$ python -q
>>> import numpy as np
>>> import numpy.linalg as la
>>> np.set_printoptions(suppress=True, linewidth=140)
>>> def rnd(a):
...     return np.round(a, 2) + 0
... 
>>> m1 = np.loadtxt("arr.csv", delimiter=",")
>>> rnd(m1)
array([[ 0.95, -0.01, -0.06,  0.11,  0.16,  0.05, -0.04,  0.02, -0.07, -0.03],
       [-0.01,  0.81, -0.01, -0.03,  0.08,  0.14, -0.2 , -0.22,  0.14,  0.14],
       [-0.06, -0.01,  0.5 ,  0.02, -0.05,  0.31, -0.21,  0.23,  0.04, -0.23],
       [ 0.11, -0.03,  0.02,  0.74, -0.37, -0.01, -0.01, -0.05,  0.2 ,  0.06],
       [ 0.16,  0.08, -0.05, -0.37,  0.39, -0.06,  0.08,  0.11,  0.21, -0.06],
       [ 0.05,  0.14,  0.31, -0.01, -0.06,  0.72,  0.26,  0.02, -0.11,  0.04],
       [-0.04, -0.2 , -0.21, -0.01,  0.08,  0.26,  0.72, -0.13,  0.15,  0.05],
       [ 0.02, -0.22,  0.23, -0.05,  0.11,  0.02, -0.13,  0.64,  0.15,  0.28],
       [-0.07,  0.14,  0.04,  0.2 ,  0.21, -0.11,  0.15,  0.15,  0.77, -0.1 ],
       [-0.03,  0.14, -0.23,  0.06, -0.06,  0.04,  0.05,  0.28, -0.1 ,  0.78]])
>>> G = m1.T @ m1
>>> rnd(np.diag(G))
array([0.95, 0.81, 0.5 , 0.74, 0.39, 0.72, 0.72, 0.64, 0.77, 0.78])
>>> x0 = np.array([5, -5, -3, -3, -5, -3, 3, -1, 0, -4])
>>> rnd(m1 @ np.ones(10))
array([1.09, 0.85, 0.53, 0.65, 0.5 , 1.36, 0.68, 1.04, 1.38, 0.92])
>>> rnd(m1 @ (2 * x0))
array([  7.28, -11.43,  -4.78,   0.19,   0.52,  -5.2 ,   4.68,  -4.18,  -3.48,  -6.79])
>>> X = np.loadtxt("run1.csv", delimiter=",")
>>> rnd(X)
array([[  7.8 ,  -1.98,   7.83,   0.38,   9.91,  -6.73, -10.43,  -4.63],
       [  1.85,  -2.56,  -8.85,   9.07,   7.43,  -9.76,  -8.82,   1.17],
       [  3.56,  -2.7 ,  -5.65,   7.91,   8.89, -10.1 , -10.22,  -0.16],
       [ -7.92,   1.12, -12.51,   3.45,  -7.89,   3.35,   7.88,   5.67],
       [  7.86,  -1.02,  12.88,  -3.81,   7.61,  -2.97,  -7.55,  -5.73],
       [ -5.37,  -0.69, -15.89,   8.56,  -1.83,  -3.39,   0.94,   5.41],
       [ -0.36,   2.34,  11.15,  -9.68,  -5.93,   9.1 ,   7.32,  -2.22],
       [  7.56,  -0.65,  14.08,  -5.09,   6.51,  -1.56,  -6.25,  -5.87],
       [ -5.53,  -0.62, -15.89,   8.42,  -2.1 ,  -3.13,   1.25,   5.47],
       [  2.59,  -2.63,  -7.54,   8.63,   8.1 ,  -9.96,  -9.48,   0.61],
       [ -6.76,   2.48,  -2.84,  -3.64, -10.45,   8.83,  11.38,   3.18],
       [  1.48,   1.96,  13.45,  -9.96,  -3.79,   7.85,   5.11,  -3.42],
       [  6.22,  -2.59,   1.03,   4.67,  10.37,  -9.34, -11.41,  -2.59],
       [  7.41,  -2.25,   5.52,   1.96,  10.31,  -7.84, -11.04,  -4.  ],
       [  2.98,  -2.66,  -6.8 ,   8.36,   8.43, -10.04,  -9.8 ,   0.3 ],
       [ -7.3 ,   0.42, -14.66,   5.8 ,  -5.79,   0.7 ,   5.41,   5.89],
       [  5.47,  -2.68,  -1.16,   5.84,  10.09,  -9.78, -11.25,  -1.84],
       [ -4.77,   2.72,   2.94,  -6.71,  -9.72,  10.  ,  10.96,   1.2 ],
       [ -3.16,  -1.5 , -14.97,   9.74,   1.58,  -6.27,  -2.77,   4.38],
       [ -2.12,   2.59,   8.38,  -8.92,  -7.68,   9.84,   9.07,  -0.96],
       [  5.93,  -2.64,   0.14,   5.16,  10.28,  -9.54, -11.37,  -2.29],
       [ -3.03,   2.67,   6.71,  -8.32,  -8.47,  10.05,   9.83,  -0.27],
       [ -1.33,  -1.99, -13.29,   9.96,   3.98,  -7.96,  -5.3 ,   3.32]])
>>> Xc = X - X.mean(axis=0)
>>> evecs = la.svd(Xc)[2][:2]
>>> Y = Xc - Xc @ evecs.T @ evecs
>>> rnd(la.norm(Y) / la.norm(Xc))
np.float64(0.0)
